>>> import numpy as np
>>> from numpy import linalg as LA
>>> np.set_printoptions(precision=1, suppress=True, linewidth=100)
>>> arr = np.arange(35).reshape(7, 5) + -3
>>> print(arr)
[[-3 -2 -1  0  1]
 [ 2  3  4  5  6]
 [ 7  8  9 10 11]
 [12 13 14 15 16]
 [17 18 19 20 21]
 [22 23 24 25 26]
 [27 28 29 30 31]]
>>> # rank 2
>>> U, sigma, Vh = LA.svd(arr, full_matrices=False)
>>> print(round(np.sqrt((sigma ** 2).sum()), 1), np.round(LA.norm(arr), 1))
102.1 102.1
>>> print(sigma.round(1) + 0)
[102.    4.9   0.    0.    0. ]
>>> print(U.shape, sigma.shape, Vh.shape)
(7, 5) (5,) (5, 5)
>>> print(np.allclose(U * sigma @ Vh, arr))
True
>>> print(np.abs(np.diag(LA.qr(arr)[1])) > 1e-9)
[ True  True False False False]
>>> print(LA.lstsq(arr[:-1].T, arr[-1])[2])
2
>>> print(np.round(arr @ LA.pinv(arr) @ arr, 1) + 0)
[[-3. -2. -1.  0.  1.]
 [ 2.  3.  4.  5.  6.]
 [ 7.  8.  9. 10. 11.]
 [12. 13. 14. 15. 16.]
 [17. 18. 19. 20. 21.]
 [22. 23. 24. 25. 26.]
 [27. 28. 29. 30. 31.]]
>>> print(round(float(LA.norm(arr, 2) / LA.norm(arr)), 1))
1.0
>>> print([round(float(x), 1) for x in LA.svd(arr, compute_uv=False)[:3]])
[102.0, 4.9, 0.0]
>>> print(np.argsort(-LA.norm(arr, axis=0).round(6), kind="stable")[:3])
[4 3 2]
>>> A2 = arr / np.sqrt((arr ** 2).mean(axis=1, keepdims=True))
>>> print(LA.norm(A2, axis=1))
[2.2 2.2 2.2 2.2 2.2 2.2 2.2]
>>> print(A2[5])
[0.9 1.  1.  1.  1.1]
>>> print(LA.matrix_rank(arr - arr.mean(axis=1, keepdims=True)))
1
>>> print(LA.matrix_rank(A2) == LA.matrix_rank(arr))
True
>>> U, sigma, Vh = LA.svd(arr)
>>> print(sigma.round(1) + 0)
[102.    4.9   0.    0.    0. ]
>>> print(np.argmax(sigma[:-1] / (sigma[1:] + 1e-6)) + 1)
2
>>> A2 = U[:, :2] @ np.diag(sigma[:2]) @ Vh[:2]
>>> print(LA.matrix_rank(arr, rtol=0.05))
1
>>> print(LA.matrix_rank(A2))
2
>>> print(A2.round(1) + 0)
[[-3. -2. -1.  0.  1.]
 [ 2.  3.  4.  5.  6.]
 [ 7.  8.  9. 10. 11.]
 [12. 13. 14. 15. 16.]
 [17. 18. 19. 20. 21.]
 [22. 23. 24. 25. 26.]
 [27. 28. 29. 30. 31.]]
>>> W0 = np.load("case18.npy")
>>> print(W0)
[[ 35.2  19.6  28.6  -2.7  23.5  -4.8  25. ]
 [ 17.3 -13.8  24.2  19.2  -9.7  29.1   3.1]
 [ -3.5 -30.3   7.7  19.8 -25.8  36.2 -16.2]
 [ -5.9   6.9  -5.4  11.1  -4.   -7.   10.6]
 [-16.8   2.4 -15.1   7.4  -9.3  -8.3   2.5]
 [  0.2  12.5  -9.3 -26.9  18.6 -21.2  -5.1]
 [-13.1 -13.3 -13.7 -21.1  -0.9   0.7 -27.4]
 [-18.5   2.6 -18.2  -0.1  -5.3 -12.1  -2.4]
 [ -9.5   7.7  -6.9  16.5  -7.1  -8.3  14.2]
 [ 19.2  42.9   4.9 -11.6  33.6 -39.9  36.5]
 [  5.3  14.4  -1.8 -15.   16.1 -16.8   5. ]
 [ 11.3  -2.3  18.   31.1 -11.5  16.4  19.3]]
>>> U, sigma, Vh = LA.svd(W0)
>>> print(np.argmax(sigma[:-1] / (sigma[1:] + 1e-6)) + 1)
3
>>> A2 = U[:, :3] @ np.diag(sigma[:3]) @ Vh[:3]
>>> print(round(float(LA.norm(W0 - A2, 2)), 1), round(float(sigma[3]), 1))
1.2 1.2
>>> print(LA.matrix_rank(A2))
3
>>> A2 = np.array([[5, 1, 5, 5, 3, 5],
...     [1, 5, 3, 5, 2, 0],
...     [1, 2, 1, 2, 3, 2],
...     [2, 4, 1, 2, 3, 3],
...     [4, 0, 1, 3, 5, 2],
...     [3, 4, 3, 0, 0, 3]])
>>> J = A2 + A2.T
>>> print(J)
[[10  2  6  7  7  8]
 [ 2 10  5  9  2  4]
 [ 6  5  2  3  4  5]
 [ 7  9  3  4  6  3]
 [ 7  2  4  6 10  2]
 [ 8  4  5  3  2  6]]
>>> r0 = np.array([1, 2])
>>> print(np.cross(J[0, :3], J[5, :3]))
[-14  -2  24]
>>> print(np.round(LA.eigvalsh(J).min(), 1))
-5.4
>>> print([round(float(LA.det(J[:i, :i])), 2) + 0 for i in range(1, 7)])
[10.0, 96.0, -298.0, 361.0, 2292.0, 2640.0]
>>> A2 = np.array([[2, 3], [1, 3], [1, 3], [0, 3], [4, 4], [4, 2]])
>>> print(np.einsum("ij,ij->i", J, J))
[302 230 115 200 209 154]
>>> print(np.einsum("ik,kj->ij", J, A2))
[[ 88 119]
 [ 43  94]
 [ 55  74]
 [ 62  99]
 [ 68 101]
 [ 57  80]]
>>> print(np.vstack([J, A2.T]).shape)
(8, 6)
>>> print(np.einsum("ij->j", J))
[40 32 25 32 31 28]
>>> A2 = W0 / LA.norm(W0, axis=1, keepdims=True)
>>> gram = A2 @ A2.T
>>> print(np.round(np.degrees(np.arccos(np.clip(gram[5, 8], -1, 1))), 1))
105.3
>>> rng = np.random.default_rng(8)
>>> labels = rng.permutation(6)
>>> print(labels)
[0 3 5 1 2 4]
>>> A2 = J[labels][:, labels]
>>> print(round(LA.det(A2), 1), round(float(LA.det(J[labels])), 1))
2640.0 -2640.0
>>> print(np.diag(A2))
[10  4  6 10  2 10]
